$ python3 -q
>>> import numpy as np
>>> np.set_printoptions(precision=1, suppress=True, linewidth=160)
>>> tidy = lambda a: np.round(a, 1) + 0
>>> rng = np.random.default_rng(180168)
>>> m1 = np.array([[3, 2, -3, 0], [0, -2, -3, 1], [2, -1, -3, 0], [1, -3, 1, 0]]) * (rng.random((4, 4)) < 0.3)
>>> print(m1)
[[ 3  0 -3  0]
 [ 0 -2 -3  1]
 [ 0 -1  0  0]
 [ 0  0  0  0]]
>>> # null space of dimension 1
>>> print(tidy(np.linalg.det(m1)))
0.0
>>> print((m1 + m1.T) / 2)
[[ 3.   0.  -1.5  0. ]
 [ 0.  -2.  -2.   0.5]
 [-1.5 -2.   0.   0. ]
 [ 0.   0.5  0.   0. ]]
>>> print(tidy(np.sort(np.abs(np.linalg.eigvals(m1)))))
[0. 1. 3. 3.]
>>> print(np.allclose(m1, m1.T))
False
>>> print(np.linalg.matrix_power(m1, 4))
[[ 81  30 -90   3]
 [  0  61  60 -20]
 [  0  20  21  -7]
 [  0   0   0   0]]
>>> print(np.allclose(m1 @ m1.T, m1.T @ m1))
False
>>> print(np.trace(m1))
1
>>> rk = np.linalg.matrix_rank(m1)
>>> print(rk)
3
>>> null = np.linalg.svd(m1)[2][rk:].T
>>> print(null.shape)
(4, 1)
>>> print(tidy(null @ null.T))
[[0.1 0.  0.1 0.3]
 [0.  0.  0.  0. ]
 [0.1 0.  0.1 0.3]
 [0.3 0.  0.3 0.8]]
>>> print([int(np.linalg.matrix_rank(m1[:, :j + 1])) for j in range(4)])
[1, 2, 3, 3]
>>> print(np.allclose(m1 @ null, 0))
True
>>> print([int(np.linalg.matrix_rank(np.delete(m1, i, axis=0))) for i in range(4)])
[2, 2, 2, 3]
>>> O, _ = np.linalg.qr(np.array([[-1.5, -0.3, 0.9, 0.7],
...     [-1.3, 0.4, -0.3, 2.3],
...     [0.3, -0.5, -0.6, 2.0],
...     [-0.1, 0.2, 0.2, 0.2]]))
>>> vals = np.array([3, 0, -1, 1])
>>> J = O @ np.diag(vals) @ O.T
>>> print(tidy(J))
[[ 1.5  1.7 -0.1  0. ]
 [ 1.7  0.9 -0.7  0.2]
 [-0.1 -0.7 -0.2  0.4]
 [ 0.   0.2  0.4  0.8]]
>>> left, s, vt = np.linalg.svd(J)
>>> V = vt[:(s > 1e-8).sum()]
>>> x0 = J[1] + -2 * J[3] + rng.integers(2) * np.eye(4)[0]
>>> print(tidy(x0))
[ 2.6  0.4 -1.6 -1.4]
>>> print(np.linalg.matrix_rank(np.vstack([J, x0])))
4
>>> print(np.allclose(V.T @ V @ x0, x0))
False
>>> print(tidy(J @ np.linalg.pinv(J) @ J))
[[ 1.5  1.7 -0.1  0. ]
 [ 1.7  0.9 -0.7  0.2]
 [-0.1 -0.7 -0.2  0.4]
 [ 0.   0.2  0.4  0.8]]
>>> print(np.unique(J.round(6), axis=0).shape)
(4, 4)
>>> print(np.linalg.lstsq(J[:-1].T, J[-1])[2])
3
>>> vals, V = np.linalg.eigh(J)
>>> print(tidy(V.T @ J @ V))
[[-1.  0.  0.  0.]
 [ 0.  0.  0.  0.]
 [ 0.  0.  1.  0.]
 [ 0.  0.  0.  3.]]
>>> print(tidy(np.linalg.eigvalsh(J + -2 * np.eye(4))))
[-3. -2. -1.  1.]
>>> print((vals > 1e-8).sum(), (vals < -1e-8).sum())
2 1
>>> print(np.unique(vals.round(6) + 0, return_counts=True)[1])
[1 1 1 1]
>>> print(tidy(np.abs(V[:, -1])))
[0.7 0.6 0.1 0. ]
>>> print(tidy(V @ np.diag(vals) @ V.T))
[[ 1.5  1.7 -0.1  0. ]
 [ 1.7  0.9 -0.7  0.2]
 [-0.1 -0.7 -0.2  0.4]
 [ 0.   0.2  0.4  0.8]]
>>> print(tidy(np.linalg.svd(J, compute_uv=False)))
[3. 1. 1. 0.]
>>> M2 = np.array([[-6, -6, -1, 6], [-7, -9, 4, -1], [3, -4, -7, 4], [-9, 7, 6, -7]])
>>> data = np.triu(M2)
>>> print(data)
[[-6 -6 -1  6]
 [ 0 -9  4 -1]
 [ 0  0 -7  4]
 [ 0  0  0 -7]]
>>> # triangular: eigenvalues sit on the diagonal
>>> print(tidy(np.linalg.eigvals(data).sum().real))
-29.0
>>> print(tidy(np.linalg.eigvals(data)))
[-6. -9. -7. -7.]
>>> print(np.poly(data))
[   1.   29.  313. 1491. 2646.]
>>> x0 = np.array([1, 3, 0, 1])
>>> y = data @ x0
>>> print(y)
[-18 -28   4  -7]
>>> print(tidy(np.linalg.solve(data, data[:, 0])))
[1. 0. 0. 0.]
>>> print(tidy(np.linalg.solve(data, y)))
[1. 3. 0. 1.]
>>> print(tidy(np.linalg.solve(data.T, data[3])))
[0. 0. 0. 1.]
>>> print(tidy(np.linalg.solve(data, 4 * y)))
[ 4. 12.  0.  4.]
>>> lab = rng.permutation(4)
>>> print(lab)
[0 1 2 3]
>>> M2 = data[lab][:, lab]
>>> print(M2)
[[-6 -6 -1  6]
 [ 0 -9  4 -1]
 [ 0  0 -7  4]
 [ 0  0  0 -7]]
>>> print(np.trace(M2))
-29
>>> mat = np.load("test13.npy")
>>> print(mat)
[[0.1 1. ]
 [0.  1.1]]
>>> gram = mat.T @ mat
>>> print(tidy(np.diag(gram)))
[0.  2.2]
>>> print(tidy(np.linalg.svd(mat, compute_uv=False) ** 2))
[2.2 0. ]
>>> print(tidy(np.trace(gram)), tidy((mat ** 2).sum()))
2.2 2.2
>>> print(tidy(np.linalg.eigvalsh(gram)[::-1]))
[2.2 0. ]
>>> def softmax(z):
...     e = np.exp(z - z.max(axis=-1, keepdims=True))
...     return e / e.sum(axis=-1, keepdims=True)
... 
>>> print(tidy(softmax(mat[1])))
[0.2 0.8]
>>> scores = mat @ mat.T / np.sqrt(2)
>>> print(tidy(softmax(scores + np.triu(np.full(scores.shape, -np.inf), 1))))
[[1.  0. ]
 [0.5 0.5]]
>>> print(tidy(softmax(scores)[1] @ mat))
[0.  1.1]
>>> lab = rng.integers(0, 3, 3)
>>> X = (lab[:, None] == lab) * 3 + np.eye(3)
>>> print(X)
[[4. 0. 0.]
 [0. 4. 0.]
 [0. 0. 4.]]
>>> # splits into 3 blocks
>>> M2 = X / np.sqrt((X ** 2).mean(axis=1, keepdims=True))
>>> print(np.linalg.matrix_rank(X - X.mean(axis=1, keepdims=True)))
2
>>> print(tidy(X - X.mean(axis=1, keepdims=True)))
[[ 2.7 -1.3 -1.3]
 [-1.3  2.7 -1.3]
 [-1.3 -1.3  2.7]]
>>> print(np.linalg.matrix_rank(M2) == np.linalg.matrix_rank(X))
True
>>> O, _ = np.linalg.qr(np.array([[0.6, 0.8, 0.6], [2.0, 0.3, -1.0], [-1.0, -0.3, -0.1]]))
>>> A = 5 * O
>>> print(tidy(A))
[[-1.3  4.7  1. ]
 [-4.3 -1.6  2. ]
 [ 2.2 -0.3  4.5]]
>>> x0 = np.array([0, 0, 1])
>>> y = A @ x0
>>> print(tidy(y))
[1.  2.  4.5]
>>> print(tidy(np.linalg.solve(A, y)))
[0. 0. 1.]
>>> print(tidy(np.linalg.solve(A.T, A[1])))
[0. 1. 0.]
>>> print(tidy(np.linalg.norm(m1, axis=1)))
[4.2 3.7 1.  0. ]
>>> print(tidy(np.linalg.norm(m1[2] - m1[3])))
1.0
>>> print(tidy(np.linalg.norm(m1, "nuc")))
8.4
>>> print(m1[2] @ m1[3])
0
>>> O = A.astype(float).copy()
>>> for j in range(3):
...     O[:, j] -= O[:, :j] @ (O[:, :j].T @ O[:, j])
...     O[:, j] /= np.linalg.norm(O[:, j])
... 
>>> print(tidy(O.T @ O))
[[1. 0. 0.]
 [0. 1. 0.]
 [0. 0. 1.]]
>>> O, Rm = np.linalg.qr(A)
>>> print(O.shape, Rm.shape)
(3, 3) (3, 3)
>>> print(tidy(O))
[[-0.3  0.9  0.2]
 [-0.9 -0.3  0.4]
 [ 0.4 -0.1  0.9]]
>>> print(tidy(O.T @ O))
[[1. 0. 0.]
 [0. 1. 0.]
 [0. 0. 1.]]
>>> print(tidy(np.abs(np.diag(Rm))))
[5. 5. 5.]
>>> print(tidy(O @ Rm))
[[-1.3  4.7  1. ]
 [-4.3 -1.6  2. ]
 [ 2.2 -0.3  4.5]]
>>> print(np.allclose(Rm.T @ Rm, A.T @ A))
True
>>> x0 = np.array([2, 0, 1])
>>> print(tidy(O.T @ (O @ x0)))
[2. 0. 1.]
>>> print(tidy(np.sort(np.abs(np.degrees(np.angle(np.linalg.eigvals(O)))))))
[  0.  109.7 109.7]
>>> print(3 - np.linalg.matrix_rank(O - np.eye(3), tol=1e-8))
1
>>> arr = np.load("sample6.npy")
>>> print(tidy(arr))
[[ 0.4  0.1 -0.5  0.1]
 [ 0.1  1.   0.1  0. ]
 [-0.5  0.1  0.7  0.1]
 [ 0.1  0.   0.1  1. ]]
>>> print(np.unique(arr.round(6), axis=0).shape)
(4, 4)
>>> print(np.allclose(arr[:-1].T @ np.linalg.lstsq(arr[:-1].T, arr[-1])[0], arr[-1]))
True
>>> print(np.abs(np.diag(np.linalg.qr(arr)[1])) > 1e-9)
[ True  True  True False]
>>> print(tidy(arr @ np.linalg.pinv(arr) @ arr))
[[ 0.4  0.1 -0.5  0.1]
 [ 0.1  1.   0.1  0. ]
 [-0.5  0.1  0.7  0.1]
 [ 0.1  0.   0.1  1. ]]
>>> print(np.linalg.lstsq(arr[:-1].T, arr[-1])[2])
3
>>> print(tidy(np.linalg.norm(arr)))
1.7
>>> print(tidy(arr.sum(axis=1)))
[0.1 1.1 0.3 1.1]
>>> feats = np.load("mat.npy")
>>> print(feats)
[[-3  0  3]
 [-2 -1  2]
 [-1  1  1]
 [ 3  2 -3]]
>>> rk = np.linalg.matrix_rank(feats)
>>> print(rk)
2
>>> null = np.linalg.svd(feats)[2][rk:].T
>>> print([int(np.linalg.matrix_rank(feats[:i])) for i in range(1, len(feats) + 1)])
[1, 2, 2, 2]
>>> left, s, vt = np.linalg.svd(feats)
>>> V = vt[:(s > 1e-8).sum()]
>>> x0 = feats[0] + -3 * feats[1] + rng.integers(2) * np.eye(3)[1]
>>> print(x0)
[ 3.  4. -3.]
>>> print(tidy(np.diag(V.T @ V)))
[0.5 1.  0.5]
>>> print(tidy(np.linalg.norm(x0 - V.T @ V @ x0)))
0.0
>>> print(np.linalg.matrix_rank(np.vstack([feats, x0])))
2
>>> left, s, vt = np.linalg.svd(feats)
>>> print(tidy(s))
[7.  1.9 0. ]
>>> M2 = left[:, :2] @ np.diag(s[:2]) @ vt[:2]
>>> print(tidy(np.abs(feats - M2).max()))
0.0
>>> print(tidy(M2))
[[-3.  0.  3.]
 [-2. -1.  2.]
 [-1.  1.  1.]
 [ 3.  2. -3.]]
>>> print(tidy(np.linalg.norm(feats - M2) / np.linalg.norm(feats)))
0.0
>>> print(tidy(np.linalg.norm(feats - M2, 2)), tidy(s[2]))
0.0 0.0
>>> f = np.array([-7, 2])
>>> print(np.array([np.convolve(row, f, "same") for row in feats]))
[[ 21  -6 -21]
 [ 14   3 -16]
 [  7  -9  -5]
 [-21  -8  25]]
>>> print(np.convolve(feats[3], f))
[-21  -8  25  -6]
>>> print(np.abs(np.diag(np.linalg.qr(feats)[1])) > 1e-9)
[ True  True False]
>>> print(np.allclose(feats[:-1].T @ np.linalg.lstsq(feats[:-1].T, feats[-1])[0], feats[-1]))
True
>>> print(np.unique(feats.round(6), axis=0).shape)
(4, 3)
>>> print(tidy(feats @ np.linalg.pinv(feats) @ feats))
[[-3.  0.  3.]
 [-2. -1.  2.]
 [-1.  1.  1.]
 [ 3.  2. -3.]]
